>>> import numpy as np
>>> np.set_printoptions(precision=2, suppress=True, linewidth=160, legacy="1.25")
>>> W0 = np.load("out0.npy")
>>> W0
array([[ 0.,  0., -2., -3.],
       [ 0.,  0., -1., -1.],
       [-2., -1.,  0.,  0.],
       [-3., -1.,  0.,  0.]])
>>> np.sort(np.abs(np.linalg.eigvals(W0)))
array([0.26, 0.26, 3.86, 3.86])
>>> np.allclose(W0, W0.T)
True
>>> np.trace(W0)
0.0
>>> assert W0 == W0.T
Traceback (most recent call last):
  File "<python-input-7>", line 1, in <module>
    assert W0 == W0.T
           ^^^^^^^^^^
ValueError: The truth value of an array with more than one element is ambiguous. Use a.any() or a.all()
>>> np.allclose(W0 @ W0.T, W0.T @ W0)
True
>>> W0 @ W0
array([[13.,  5.,  0.,  0.],
       [ 5.,  2.,  0.,  0.],
       [ 0.,  0.,  5.,  7.],
       [ 0.,  0.,  7., 10.]])
>>> np.linalg.determinant(W0)
Traceback (most recent call last):
  File "<python-input-10>", line 1, in <module>
    np.linalg.determinant(W0)
    ^^^^^^^^^^^^^^^^^^^^^
AttributeError: module 'numpy.linalg' has no attribute 'determinant'
>>> W0.inv()
Traceback (most recent call last):
  File "<python-input-11>", line 1, in <module>
    W0.inv()
    ^^^^^^
AttributeError: 'numpy.ndarray' object has no attribute 'inv'
>>> np.all(np.linalg.eigvalsh(W0) > 0)
False
>>> evals, vecs = np.linalg.eigvalsh(W0)
Traceback (most recent call last):
  File "<python-input-13>", line 1, in <module>
    evals, vecs = np.linalg.eigvalsh(W0)
    ^^^^^^^^^^^
ValueError: too many values to unpack (expected 2)
>>> evals, vecs = np.linalg.eigh(W0)
>>> print(np.abs(vecs[:, -1]).round(6).argmax())
0
>>> print(np.linalg.eigvalsh(W0 @ W0))
[ 0.07  0.07 14.93 14.93]
>>> np.round(vecs @ np.diag(evals) @ vecs.T, 2) + 0
array([[ 0.,  0., -2., -3.],
       [ 0.,  0., -1., -1.],
       [-2., -1.,  0.,  0.],
       [-3., -1.,  0.,  0.]])
>>> print(np.round(vecs.T @ W0 @ vecs, 2) + 0)
[[-3.86  0.    0.    0.  ]
 [ 0.   -0.26  0.    0.  ]
 [ 0.    0.    0.26  0.  ]
 [ 0.    0.    0.    3.86]]
>>> evals
array([-3.86, -0.26,  0.26,  3.86])
>>> print((evals > 1e-8).sum(), (evals < -1e-8).sum())
2 2
>>> np.unique(evals.round(6) + 0, return_counts=True)[1]
array([1, 1, 1, 1])
>>> np.round(vecs.T @ vecs, 2) + 0
array([[1., 0., 0., 0.],
       [0., 1., 0., 0.],
       [0., 0., 1., 0.],
       [0., 0., 0., 1.]])
>>> round(float(np.linalg.det(W0.T)), 2)
1.0
>>> round(np.linalg.det(2 * W0), 2), round(float(np.linalg.det(W0)), 2)
(16.0, 1.0)
>>> np.round(np.linalg.det(W0[::-1]), 2)
1.0
>>> th = np.radians(36)
>>> R = np.eye(4)
>>> R[1, 1] = R[0, 0] = np.cos(th)
>>> R[1, 0], R[0, 1] = -np.sin(th), np.sin(th)
>>> R
array([[ 0.81,  0.59,  0.  ,  0.  ],
       [-0.59,  0.81,  0.  ,  0.  ],
       [ 0.  ,  0.  ,  1.  ,  0.  ],
       [ 0.  ,  0.  ,  0.  ,  1.  ]])
>>> A2 = W0 @ R.T
>>> np.linalg.svd(W0, compute_uv=False), np.linalg.svd(A2, compute_uv=False)
(array([3.86, 3.86, 0.26, 0.26]), array([3.86, 3.86, 0.26, 0.26]))
>>> np.allclose(np.linalg.norm(W0, axis=1), np.linalg.norm(A2, axis=1))
True
>>> A2 = np.array([[-3, -2, -3], [-1, -2, 2], [-2, 0, 2]])
>>> feats = np.tril(A2)
>>> print(feats)
[[-3  0  0]
 [-1 -2  0]
 [-2  0  2]]
>>> rng = np.random.default_rng(282)
>>> z = rng.permutation(3)
>>> z
array([1, 2, 0])
>>> A2 = feats[z][:, z]
>>> A2
array([[-2,  0, -1],
       [ 0,  2, -2],
       [ 0,  0, -3]])
>>> np.allclose(A2, feats)
False
>>> np.diag(A2)
array([-2,  2, -3])
>>> print(np.trace(A2))
-3
>>> q = A2.astype(float).copy()
>>> for j in range(3):
...     q[:, j] -= q[:, :j] @ (q[:, :j].T @ q[:, j])
...     q[:, j] /= np.linalg.norm(q[:, j])
... 
>>> q.T @ q
array([[1., 0., 0.],
       [0., 1., 0.],
       [0., 0., 1.]])
>>> z = rng.integers(0, 3, 5)
>>> K = np.triu((z[:, None] == z) & (rng.random((5, 5)) < 0.8), 1).astype(int)
>>> K += K.T
>>> print(K)
[[0 0 0 0 0]
 [0 0 1 0 1]
 [0 1 0 0 0]
 [0 0 0 0 0]
 [0 1 0 0 0]]
>>> np.round(np.sort(np.linalg.eigvals(K).real), 2) + 0
array([-1.41,  0.  ,  0.  ,  0.  ,  1.41])
>>> print((K != 0).astype(int))
[[0 0 0 0 0]
 [0 0 1 0 1]
 [0 1 0 0 0]
 [0 0 0 0 0]
 [0 1 0 0 0]]
>>> print((np.linalg.matrix_power((K != 0) + (K.T != 0) + np.eye(5), 5) > 0).astype(int))
[[1 0 0 0 0]
 [0 1 1 0 1]
 [0 1 1 0 1]
 [0 0 0 1 0]
 [0 1 1 0 1]]
>>> r = np.linalg.matrix_rank(K)
>>> r
2
>>> null = np.linalg.svd(K)[2][r:].T
>>> print(np.allclose(K @ null, 0))
True
>>> np.round(K @ null, 2) + 0
array([[0., 0., 0.],
       [0., 0., 0.],
       [0., 0., 0.],
       [0., 0., 0.],
       [0., 0., 0.]])
>>> print(np.linalg.matrix_rank(K.T @ K), np.linalg.matrix_rank(K @ K.T))
2 2
>>> [int(np.linalg.matrix_rank(K[:, :j + 1])) for j in range(5)]
[0, 1, 2, 2, 2]
>>> A = np.loadtxt("sample19.csv", delimiter=",")
>>> A
array([[-0.3 ,  0.68, -0.29],
       [-0.08, -0.3 , -0.18],
       [-0.34, -0.25, -0.3 ],
       [-0.6 , -0.25, -0.29],
       [ 0.19, -0.31,  0.38],
       [-0.6 , -0.15,  0.6 ],
       [-0.19,  0.45,  0.45]])
>>> x = np.array([2, 3, 1])
>>> y = A @ x
>>> np.linalg.solve(A.T @ A, A.T @ y)
array([2., 3., 1.])
>>> np.linalg.lstsq(A, y)[0]
array([2., 3., 1.])
>>> y
array([ 1.14, -1.25, -1.73, -2.23, -0.17, -1.05,  1.43])
>>> y = y + 0.1 * rng.normal(size=7)
>>> y
array([ 1.05, -1.15, -1.76, -2.25, -0.23, -1.03,  1.49])
>>> c, *_ = np.linalg.lstsq(A, y)
>>> print(c.round())
[2. 3. 1.]
>>> c
array([2.02, 2.96, 1.04])
>>> print([round(float(np.linalg.norm(np.linalg.solve(A.T @ A + lam * np.eye(3), A.T @ y))), 2) for lam in (0, 1, 10, 100)])
[3.73, 1.87, 0.34, 0.04]
>>> z = rng.integers(0, 3, 2)
>>> arr = np.array([[7, 5], [2, 4]]) * (z[:, None] == z)
>>> arr
array([[7, 0],
       [0, 4]])
>>> arr @ arr
array([[49,  0],
       [ 0, 16]])
>>> np.flatnonzero(np.linalg.matrix_power((arr != 0) + (arr.T != 0) + np.eye(2), 2)[0])
array([0])
>>> np.poly(arr)
array([  1., -11.,  28.])
>>> print(np.linalg.eigvals(arr))
[7. 4.]
>>> np.einsum("ii->", arr)
11
>>> print(round(float(np.linalg.det(arr[::-1])), 2))
-28.0
>>> round(np.linalg.det(arr.T), 2)
28.0
>>> round(np.abs(np.linalg.eigvals(arr)).max(), 2)
7.0
>>> np.linalg.determinant(arr)
Traceback (most recent call last):
  File "<python-input-86>", line 1, in <module>
    np.linalg.determinant(arr)
    ^^^^^^^^^^^^^^^^^^^^^
AttributeError: module 'numpy.linalg' has no attribute 'determinant'
>>> print((arr + arr.T) / 2)
[[7. 0.]
 [0. 4.]]
>>> np.allclose(arr @ arr.T, arr.T @ arr)
True
>>> np.allclose(arr, arr.T)
True
>>> np.sort(np.abs(np.linalg.eigvals(arr)))
array([4., 7.])
>>> arr.inv()
Traceback (most recent call last):
  File "<python-input-91>", line 1, in <module>
    arr.inv()
    ^^^^^^^
AttributeError: 'numpy.ndarray' object has no attribute 'inv'
>>> arr @ arr
array([[49,  0],
       [ 0, 16]])
>>> print(np.trace(arr))
11
>>> (arr - arr.T) / 2
array([[0., 0.],
       [0., 0.]])
>>> np.round(np.linalg.det(arr), 2)
28.0
>>> assert arr == arr.T
Traceback (most recent call last):
  File "<python-input-96>", line 1, in <module>
    assert arr == arr.T
           ^^^^^^^^^^^^
ValueError: The truth value of an array with more than one element is ambiguous. Use a.any() or a.all()
